$ python3 -q
>>> import numpy as np
>>> np.set_printoptions(precision=2, suppress=True, linewidth=100, sign=" ")
>>> E = np.loadtxt("w.csv", delimiter=",")
>>> E
array([[ 0.5 ,  0.5 ,  0.  ,  0.  ],
       [ 0.  ,  1.  ,  0.  ,  0.  ],
       [ 0.  ,  0.25,  0.5 ,  0.25],
       [ 0.  ,  0.  ,  0.  ,  1.  ]])
>>> evals, vecs = np.linalg.eig(E)
>>> print(np.sort(np.linalg.eigvals(E @ E)))
[ 0.25  0.25  1.    1.  ]
>>> print(np.sort(np.linalg.eigvals(E.T)))
[ 0.5  0.5  1.   1. ]
>>> hat = np.triu(np.array([[1, -1, -2, -1], [0, 0, -2, -1], [0, 1, 2, 2], [-1, 2, 2, 1]]), 1) + np.eye(4)
>>> other = hat @ E @ np.linalg.inv(hat)
>>> hat @ E - E @ hat
array([[ 0.  , -1.  ,  1.  , -0.5 ],
       [ 0.  , -0.5 ,  1.  , -0.5 ],
       [ 0.  ,  0.  ,  0.5 ,  1.25],
       [ 0.  ,  0.  ,  0.  ,  0.  ]])
>>> np.poly(other)
array([ 1.  , -3.  ,  3.25, -1.5 ,  0.25])
>>> np.linalg.matrix_rank(other)
np.int64(4)
>>> np.trace(other), np.trace(E)
(np.float64(3.0), np.float64(3.0))
>>> arr = np.array([[-7, 7, 7, 5, -5, -5],
...     [21, -14, 14, -15, 10, -10],
...     [7, -7, 21, -5, 5, -15],
...     [7, -7, -7, 4, -4, -4],
...     [-21, 14, -14, -12, 8, -8],
...     [-7, 7, -21, -4, 4, -12]])
>>> arr
array([[ -7,   7,   7,   5,  -5,  -5],
       [ 21, -14,  14, -15,  10, -10],
       [  7,  -7,  21,  -5,   5, -15],
       [  7,  -7,  -7,   4,  -4,  -4],
       [-21,  14, -14, -12,   8,  -8],
       [ -7,   7, -21,  -4,   4, -12]])
>>> print(arr @ arr)
[[ 420 -336  336  -75   60  -60]
 [-588  420  420  105  -75  -75]
 [ -84    0  672   15    0 -120]
 [-105   84  -84  255 -204  204]
 [ 147 -105 -105 -357  255  255]
 [  21    0 -168  -51    0  408]]
>>> np.allclose(arr @ arr.T, arr.T @ arr)
False
>>> np.trace(arr)
np.int64(0)
>>> print(round(float(np.abs(np.linalg.eigvals(arr)).max()), 2))
30.66
>>> (arr + arr.T) / 2
array([[ -7. ,  14. ,   7. ,   6. , -13. ,  -6. ],
       [ 14. , -14. ,   3.5, -11. ,  12. ,  -1.5],
       [  7. ,   3.5,  21. ,  -6. ,  -4.5, -18. ],
       [  6. , -11. ,  -6. ,   4. ,  -8. ,  -4. ],
       [-13. ,  12. ,  -4.5,  -8. ,   8. ,  -2. ],
       [ -6. ,  -1.5, -18. ,  -4. ,  -2. , -12. ]])
>>> feats = np.loadtxt("case11.csv", delimiter=",")
>>> feats
array([[ 10.,  -8.,  -4., -10.,   8.,   4.],
       [  6.,   2.,  10.,  -6.,  -2., -10.],
       [ -8.,  -2.,   8.,   8.,   2.,  -8.],
       [ 10.,  -8.,  -4., -10.,   8.,   4.],
       [  6.,   2.,  10.,  -6.,  -2., -10.],
       [ -8.,  -2.,   8.,   8.,   2.,  -8.]])
>>> def softmax(z):
...     e = np.exp(z - z.max(axis=-1, keepdims=True))
...     return e / e.sum(axis=-1, keepdims=True)
... 
>>> print(np.round(softmax(feats[3]), 2) + 0)
[ 0.88  0.    0.    0.    0.12  0.  ]
>>> softmax(feats).sum(axis=1)
array([ 1.,  1.,  1.,  1.,  1.,  1.])
>>> np.round(softmax(feats[3] + 5), 2) + 0
array([ 0.88,  0.  ,  0.  ,  0.  ,  0.12,  0.  ])
>>> scores = feats @ feats.T / np.sqrt(6)
>>> softmax(scores).round(6).argmax(axis=1)
array([ 0,  1,  2,  0,  1,  2])
>>> np.round(softmax(scores + np.triu(np.full(scores.shape, -np.inf), 1)), 2) + 0
array([[ 1. ,  0. ,  0. ,  0. ,  0. ,  0. ],
       [ 0. ,  1. ,  0. ,  0. ,  0. ,  0. ],
       [ 0. ,  0. ,  1. ,  0. ,  0. ,  0. ],
       [ 0.5,  0. ,  0. ,  0.5,  0. ,  0. ],
       [ 0. ,  0.5,  0. ,  0. ,  0.5,  0. ],
       [ 0. ,  0. ,  0.5,  0. ,  0. ,  0.5]])
>>> np.unique(feats.round(6), axis=0).shape
(3, 6)
>>> print(feats @ np.linalg.pinv(feats) @ feats)
[[ 10.  -8.  -4. -10.   8.   4.]
 [  6.   2.  10.  -6.  -2. -10.]
 [ -8.  -2.   8.   8.   2.  -8.]
 [ 10.  -8.  -4. -10.   8.   4.]
 [  6.   2.  10.  -6.  -2. -10.]
 [ -8.  -2.   8.   8.   2.  -8.]]
>>> np.allclose(feats[:-1].T @ np.linalg.lstsq(feats[:-1].T, feats[-1])[0], feats[-1])
True
>>> print(np.linalg.lstsq(feats[:-1].T, feats[-1])[2])
3
>>> (E + E.T) / 2
array([[ 0.5 ,  0.25,  0.  ,  0.  ],
       [ 0.25,  1.  ,  0.12,  0.  ],
       [ 0.  ,  0.12,  0.5 ,  0.12],
       [ 0.  ,  0.  ,  0.12,  1.  ]])
>>> np.allclose(E @ E.T, E.T @ E)
False
>>> print((E - E.T) / 2)
[[ 0.    0.25  0.    0.  ]
 [-0.25  0.   -0.12  0.  ]
 [ 0.    0.12  0.    0.12]
 [ 0.    0.   -0.12  0.  ]]
>>> print(np.trace(E))
3.0
>>> np.linalg.determinant(E)
Traceback (most recent call last):
  File "<python-input-37>", line 1, in <module>
    np.linalg.determinant(E)
    ^^^^^^^^^^^^^^^^^^^^^
AttributeError: module 'numpy.linalg' has no attribute 'determinant'
>>> np.sort(np.abs(np.linalg.eigvals(E)))
array([ 0.5,  0.5,  1. ,  1. ])
>>> np.linalg.matrix_power(E, 2)
array([[ 0.25,  0.75,  0.  ,  0.  ],
       [ 0.  ,  1.  ,  0.  ,  0.  ],
       [ 0.  ,  0.38,  0.25,  0.38],
       [ 0.  ,  0.  ,  0.  ,  1.  ]])
>>> print(round(np.linalg.det(E), 2))
0.25
>>> round(np.abs(np.linalg.eigvals(E)).max(), 2)
np.float64(1.0)
